>>> import numpy as np
>>> from numpy import linalg as LA
>>> np.set_printoptions(precision=3, suppress=True, linewidth=100)
>>> rd = lambda a: np.round(a, 3) + 0
>>> Y = np.array([[2, 3], [1, -2], [-2, -3]])
>>> K = np.tile(Y, (2, 3))
>>> K
array([[ 2,  3,  2,  3,  2,  3],
       [ 1, -2,  1, -2,  1, -2],
       [-2, -3, -2, -3, -2, -3],
       [ 2,  3,  2,  3,  2,  3],
       [ 1, -2,  1, -2,  1, -2],
       [-2, -3, -2, -3, -2, -3]])
>>> x0 = np.array([2, 1, 2, 0, -1, 0])
>>> h = np.maximum(K @ x0, 0)
>>> rd(np.tanh(K @ x0))
array([ 1.   ,  0.762, -1.   ,  1.   ,  0.762, -1.   ])
>>> K * (h > 1e-9)[:, None]
array([[ 2,  3,  2,  3,  2,  3],
       [ 1, -2,  1, -2,  1, -2],
       [ 0,  0,  0,  0,  0,  0],
       [ 2,  3,  2,  3,  2,  3],
       [ 1, -2,  1, -2,  1, -2],
       [ 0,  0,  0,  0,  0,  0]])
>>> h
array([9, 1, 0, 9, 1, 0])
>>> np.maximum(K @ x0, 0) - np.maximum(-K @ x0, 0)
array([ 9,  1, -9,  9,  1, -9])
>>> np.maximum(K @ (3 * x0), 0)
array([27,  3,  0, 27,  3,  0])
>>> LA.cond(K) > 100
np.True_
>>> LA.matrix_rank(K, rtol=0.1)
np.int64(2)
>>> rd(LA.norm(K, 2) / LA.norm(K))
np.float64(0.941)
>>> [round(float(x), 3) for x in LA.svd(K, compute_uv=False)[:3]]
[12.828, 4.63, 0.0]
>>> np.argsort(-LA.norm(K, axis=0).round(6), kind="stable")[:3]
array([1, 3, 5])
>>> Uu, s, Vt = LA.svd(K)
>>> rd(s)
array([12.828,  4.63 ,  0.   ,  0.   ,  0.   ,  0.   ])
>>> Y = Uu[:, :2] @ np.diag(s[:2]) @ Vt[:2]
>>> rd(np.abs(K - Y).max())
np.float64(0.0)
>>> rd(Y)
array([[ 2.,  3.,  2.,  3.,  2.,  3.],
       [ 1., -2.,  1., -2.,  1., -2.],
       [-2., -3., -2., -3., -2., -3.],
       [ 2.,  3.,  2.,  3.,  2.,  3.],
       [ 1., -2.,  1., -2.,  1., -2.],
       [-2., -3., -2., -3., -2., -3.]])
>>> blk = np.stack([Y, -1 * Y, Y[::-1]])
>>> rd(LA.norm(blk, axis=(1, 2)))
array([13.638, 13.638, 13.638])
>>> rd(np.trace(LA.pinv(K) @ K))
np.float64(2.0)
>>> np.unique(K.round(6), axis=0).shape
(3, 6)
>>> data = np.array([[5, 0], [0, 4]])
>>> data
array([[5, 0],
       [0, 4]])
>>> # triangular: eigenvalues sit on the diagonal
>>> data[:, 0] @ data[:, 1]
np.int64(0)
>>> data @ data.T
array([[25,  0],
       [ 0, 16]])
>>> rd(np.sort(LA.eigvals(data)))
array([4., 5.])
>>> LA.matrix_rank(data - data[0, 0] * np.eye(2))
np.int64(1)
>>> np.prod(np.diag(data)), rd(LA.det(data))
(np.int64(20), np.float64(20.0))
>>> data @ data
array([[25,  0],
       [ 0, 16]])
>>> W = np.array([[-2, -1, -2, -2, 0, 2], [-2, 0, 0, 0, 2, -2]])
>>> b = np.array([0, 1, 0, 2, 0, 1])
>>> hid = np.maximum(data @ W + b, 0)
>>> (hid > 0).mean(axis=0)
array([0. , 0.5, 0. , 0.5, 0.5, 0.5])
>>> W2 = np.array([[9, 5, -8],
...     [-2, 2, 0],
...     [4, -1, -7],
...     [7, -4, 1],
...     [-1, -9, 0],
...     [2, 5, -5]])
>>> (hid @ W2).round(6).argmax(axis=1)
array([1, 0])
>>> W @ W2
array([[-34,   8,  18],
       [-24, -38,  26]])
>>> f, v = data[0], data[1]
>>> f @ f
np.int64(25)
>>> f @ v
np.int64(0)
>>> p = (f @ v) / (f @ f) * f
>>> np.outer(f, v)
array([[ 0, 20],
       [ 0,  0]])
>>> (v - p) @ f
np.float64(0.0)
>>> LA.matrix_rank(np.outer(f, v))
np.int64(1)
>>> cov = data.T @ data
>>> np.allclose(cov, cov.T)
True
>>> LA.matrix_rank(cov)
np.int64(2)
>>> rd(LA.eigvalsh(cov)[::-1])
array([25., 16.])
>>> M = np.loadtxt("sample1.csv", delimiter=",")
>>> M
array([[ -0.344,   5.251,  -8.186],
       [  9.697,  -8.655,  -3.077],
       [  8.197,  -9.242,  -2.844],
       [  6.75 , -10.589,  -2.387],
       [ -9.191,  -2.547,   0.525],
       [ -0.675,   3.441,  -7.843],
       [ -1.503,   5.384,  -9.408],
       [  9.756,  -7.843,  -1.411],
       [  5.884,  -8.149,  -1.102],
       [  8.73 ,  -8.725,  -3.051],
       [ -2.636,   5.176,  -7.162],
       [  0.242,   5.384,  -7.568],
       [ -0.399,   4.188,  -9.445],
       [  7.695,  -7.491,  -3.651],
       [ -0.956,   5.843,  -7.769],
       [  6.967,  -9.86 ,  -1.588],
       [  9.471,  -9.765,  -2.402],
       [  7.203,  -7.947,  -2.235],
       [-10.146,  -1.855,   1.949],
       [ -0.779,   4.501,  -6.954],
       [ -7.963,  -3.434,   1.854],
       [  9.621,  -7.979,  -3.254],
       [-10.162,  -2.571,   0.867],
       [ -7.693,  -1.196,   2.905],
       [  8.709,  -9.601,  -2.859],
       [  6.633,  -9.108,  -3.724],
       [ -9.385,  -3.086,   0.626]])
>>> Ac = M - M.mean(axis=1)
Traceback (most recent call last):
  File "<python-input-57>", line 1, in <module>
    Ac = M - M.mean(axis=1)
         ~~^~~~~~~~~~~~~~~~
ValueError: operands could not be broadcast together with shapes (27,3) (27,) 
>>> Ac = M - M.mean(axis=0)
>>> Uu, s, Vt = LA.svd(Ac, full_matrices=False)
>>> LA.matrix_rank(Ac)
np.int64(3)
>>> np.abs(Vt[0]).argmax()
np.int64(0)
>>> rd(Vt[0] * np.sign(Vt[0, np.abs(Vt[0]).argmax()]))
array([ 0.781, -0.622,  0.06 ])
>>> rd(Ac.mean(axis=0))
array([0., 0., 0.])
>>> rd(s ** 2 / (s ** 2).sum())
array([0.707, 0.284, 0.009])
>>> np.abs(Uu[:, 0]).argmax()
np.int64(16)
>>> rd(np.abs(Vt[-1]))
array([0.375, 0.543, 0.751])
>>> dist = LA.norm(M[:, None] - M[None], axis=-1)
>>> dist.shape
(27, 27)
>>> (dist + 1e9 * np.eye(27)).round(6).argmin(axis=1)
array([11, 21, 24, 15, 26, 19, 12, 21, 17,  2, 14,  0,  6, 17,  0,  3, 24, 13, 22,  5, 26,  1, 26,
       20,  2,  2,  4])
>>> rd(dist[:5, :5])
array([[ 0.   , 17.897, 17.65 , 18.299, 14.662],
       [17.897,  0.   ,  1.628,  3.592, 20.175],
       [17.65 ,  1.628,  0.   ,  2.029, 18.935],
       [18.299,  3.592,  2.029,  0.   , 18.091],
       [14.662, 20.175, 18.935, 18.091,  0.   ]])
>>> dist[14].round(6).argsort(kind="stable")[:4]
array([14,  0, 11, 19])
>>> LA.matrix_rank(dist ** 2)
np.int64(5)
>>> Y = M / LA.norm(M, axis=1, keepdims=True)
>>> cov = Y @ Y.T
>>> rd(LA.norm(Y, axis=1))
array([1., 1., 1., 1., 1., 1., 1., 1., 1., 1., 1., 1., 1., 1., 1., 1., 1., 1., 1., 1., 1., 1., 1.,
       1., 1., 1., 1.])
>>> rd(np.degrees(np.arccos(np.clip(cov[18, 23], -1, 1))))
np.float64(9.871)
>>> W2 = M[[26, 15]].astype(float)
>>> for _ in range(4):
...     labels = LA.norm(M[:, None] - W2, axis=-1).argmin(axis=1)
...     W2 = np.array([M[labels == j].mean(axis=0) for j in range(2)])
... 
>>> labels
array([0, 1, 1, 1, 0, 0, 0, 1, 1, 1, 0, 0, 0, 1, 0, 1, 1, 1, 0, 0, 0, 1, 0, 0, 1, 1, 0])
>>> rd(W2[1] - W2[0])
array([ 12.5  , -10.591,   1.389])
>>> Ac = M - M.mean(axis=0)
>>> evecs = LA.svd(Ac)[2][:1]
>>> Y = Ac - Ac @ evecs.T @ evecs
>>> rd(np.cov(Ac @ evecs.T, rowvar=False))
np.float64(71.144)
>>> rd((Ac @ evecs.T).std(axis=0))
array([8.277])
>>> arr = np.loadtxt("w.csv", delimiter=",")
>>> arr
array([[ 79.542,  10.546, -70.314, -80.185],
       [ 82.251,   7.647, -69.174, -81.555],
       [ 81.511,   9.232, -70.252, -79.146],
       [ 79.732,   9.26 , -67.872, -79.023],
       [ 78.189,   9.742, -71.129, -80.75 ],
       [ 81.909,  10.099, -70.122, -80.435],
       [ 81.754,  10.656, -69.041, -81.118],
       [ 80.022,  10.437, -69.737, -79.144],
       [ 81.25 ,  11.108, -70.02 , -78.763],
       [ 80.76 ,  10.363, -70.132, -80.289],
       [ 81.82 ,   9.152, -69.396, -79.125],
       [ 81.123,  11.668, -70.267, -80.772],
       [ 79.278,  10.938, -68.258, -79.204]])
>>> Ac = arr - arr.mean(axis=0)
>>> Uu, s, Vt = LA.svd(Ac, full_matrices=False)
>>> rd(s)
array([4.656, 3.603, 3.34 , 2.484])
>>> np.abs(Vt[0]).argmax()
np.int64(0)
>>> rd(Ac.mean(axis=0))
array([0., 0., 0., 0.])
>>> rd(Vt[0] * np.sign(Vt[0, np.abs(Vt[0]).argmax()]))
array([ 0.832, -0.482,  0.095, -0.258])
>>> rd(np.abs(Vt[-1]))
array([0.085, 0.33 , 0.696, 0.632])
>>> LA.matrix_rank(Ac)
np.int64(4)
>>> (np.sign(Uu[:, 0]) == np.sign(Uu[0, 0])).astype(int)
array([1, 0, 0, 1, 1, 0, 0, 1, 1, 1, 0, 1, 1])
>>> rd(s ** 2 / (s ** 2).sum())
array([0.417, 0.25 , 0.215, 0.119])
>>> W = np.array([[0, 3, -3, 3, -2],
...     [2, -1, 0, -2, 1],
...     [2, 1, 2, -3, 0],
...     [-1, -1, -3, -3, -1],
...     [-1, -3, -3, 3, 1],
...     [-3, -1, 1, 1, 0]])
>>> b = np.array([-1, -1, 2, 1, -1])
>>> hid = np.maximum(K @ W + b, 0)
>>> rd((hid > 0).mean(axis=0))
array([0.667, 0.667, 0.667, 0.667, 0.333])
>>> (hid > 0).astype(int)
array([[0, 0, 0, 0, 0],
       [1, 1, 1, 1, 0],
       [1, 1, 1, 1, 1],
       [0, 0, 0, 0, 0],
       [1, 1, 1, 1, 0],
       [1, 1, 1, 1, 1]])
>>> W2 = np.array([[1, 2, 2], [2, -1, -3], [3, -1, -1], [2, 0, -1], [-2, 1, 0]])
>>> W @ W2
array([[  7,  -2,  -9],
       [ -6,   6,   9],
       [  4,   1,   2],
       [-16,   1,   7],
       [-12,   5,   7],
       [  0,  -6,  -5]])
>>> (hid @ W2).round(6).argmax(axis=1)
array([0, 0, 0, 0, 0, 0])
>>> x0 = np.array([3, 3, -3, 1])
>>> np.sign((arr @ x0).round(6))
array([1., 1., 1., 1., 1., 1., 1., 1., 1., 1., 1., 1., 1.])
>>> arr @ np.eye(4)[3]
array([-80.185, -81.555, -79.146, -79.023, -80.75 , -80.435, -81.118, -79.144, -78.763, -80.289,
       -79.125, -80.772, -79.204])
>>> LA.norm(arr @ x0) <= LA.norm(arr, 2) * LA.norm(x0) + 1e-9
np.True_
>>> m1 = np.loadtxt("dump.csv", delimiter=",")
>>> m1
array([[ 0.8  ,  0.5  ,  1.3  , -0.2  ],
       [ 0.744,  0.504,  1.344, -0.188],
       [ 0.3  ,  0.   , -0.4  ,  0.8  ],
       [-1.1  ,  2.8  ,  0.6  , -0.6  ]])
>>> rng = np.random.default_rng(1982)
>>> labels = rng.permutation(4)
>>> Y = m1[:, labels] * rng.choice([-1, 1], 4)
>>> Y
array([[-0.5  , -1.3  ,  0.2  ,  0.8  ],
       [-0.504, -1.344,  0.188,  0.744],
       [-0.   ,  0.4  , -0.8  ,  0.3  ],
       [-2.8  , -0.6  ,  0.6  , -1.1  ]])
>>> Uu, _, Vt = LA.svd(m1.T @ Y)
>>> rd(Uu @ Vt)
array([[ 0.,  0.,  0.,  1.],
       [-1.,  0.,  0.,  0.],
       [ 0., -1.,  0.,  0.],
       [ 0.,  0., -1.,  0.]])
>>> mat = np.load("m.npy")
>>> mat
array([[ 1.2,  0.3,  0.5],
       [ 0.7,  0.9,  2.1],
       [ 0.2, -0.7,  1.2],
       [ 0.3,  0.8,  1.2]])
>>> W = np.array([[2, 3], [-1, 2], [0, 2]])
>>> b = np.array([-1, 2])
>>> hid = np.maximum(mat @ W + b, 0)
>>> (hid > 0).astype(int)
array([[1, 1],
       [0, 1],
       [1, 1],
       [0, 1]])
>>> rd(hid)
array([[ 1.1,  7.2],
       [ 0. , 10.1],
       [ 0.1,  3.6],
       [ 0. ,  6.9]])
>>> (hid > 0).mean(axis=0)
array([0.5, 1. ])
>>> W2 = np.array([[3, 2], [3, 1]])
>>> W @ W2
array([[15,  7],
       [ 3,  0],
       [ 6,  2]])
>>> O, evecs = LA.qr(mat[:, :1])[0], LA.qr(mat[:, 1:])[0]
>>> s = LA.svd(O.T @ evecs, compute_uv=False)
>>> rd(s)
array([0.704])
>>> x0 = np.array([0, 2, 0])
>>> rhs = mat @ x0
>>> b, lr = np.zeros(3), 1 / LA.norm(mat, 2) ** 2
>>> for i in range(20):
...     b -= lr * mat.T @ (mat @ b - rhs)
...     if i % 5 == 0: print(i, round(LA.norm(mat @ b - rhs), 3))
... 
0 1.833
5 0.902
10 0.456
15 0.239
>>> rd(LA.cond(mat))
np.float64(3.274)
>>> proj = mat @ LA.solve(mat.T @ mat, mat.T)
>>> rd(proj @ mat[:, 0])
array([1.2, 0.7, 0.2, 0.3])
>>> rd(proj)
array([[ 0.987,  0.066, -0.022, -0.088],
       [ 0.066,  0.66 ,  0.112,  0.456],
       [-0.022,  0.112,  0.963, -0.15 ],
       [-0.088,  0.456, -0.15 ,  0.389]])
>>> np.allclose(proj @ proj, proj)
True
>>> LA.matrix_rank(np.eye(4) - proj)
np.int64(1)
>>> x0 = np.array([-1, 1, -1])
>>> mat * x0
array([[-1.2,  0.3, -0.5],
       [-0.7,  0.9, -2.1],
       [-0.2, -0.7, -1.2],
       [-0.3,  0.8, -1.2]])
>>> rd(mat @ np.ones(3))
array([2. , 3.7, 0.7, 2.3])
>>> np.sign((mat @ x0).round(6))
array([-1., -1., -1., -1.])
>>> LA.norm(mat @ x0) <= LA.norm(mat, 2) * LA.norm(x0) + 1e-9
np.True_
>>> rd((mat * x0).sum(axis=1))
array([-1.4, -1.9, -2.1, -0.7])
>>> feats = np.load("case3.npy")
>>> feats
array([[58, 23, 55, 50],
       [23, 13, 35, 25],
       [55, 35, 97, 65],
       [50, 25, 65, 50]])
>>> np.einsum("ii->", feats)
np.int64(218)
>>> np.einsum("ij,ji->", feats, feats)
np.int64(39700)
>>> rank = LA.matrix_rank(feats)
>>> rank
np.int64(2)
>>> N = LA.svd(feats)[2][rank:].T
>>> N.shape
(4, 2)
>>> LA.matrix_rank(feats.T @ feats), LA.matrix_rank(feats @ feats.T)
(np.int64(2), np.int64(2))
>>> rd(feats @ N)
array([[0., 0.],
       [0., 0.],
       [0., 0.],
       [0., 0.]])
>>> rd(N @ N.T)
array([[ 0.175, -0.053,  0.151, -0.345],
       [-0.053,  0.927, -0.228, -0.115],
       [ 0.151, -0.228,  0.166, -0.253],
       [-0.345, -0.115, -0.253,  0.732]])
>>> Y = feats[0, 0] * feats[1:] - np.outer(feats[1:, 0], feats[0])
>>> Y
array([[   0,  225,  765,  300],
       [   0,  765, 2601, 1020],
       [   0,  300, 1020,  400]])
>>> LA.matrix_rank(Y), LA.matrix_rank(feats)
(np.int64(1), np.int64(2))
>>> rd(feats[:, 0] / feats[0, 0])
array([1.   , 0.397, 0.948, 0.862])
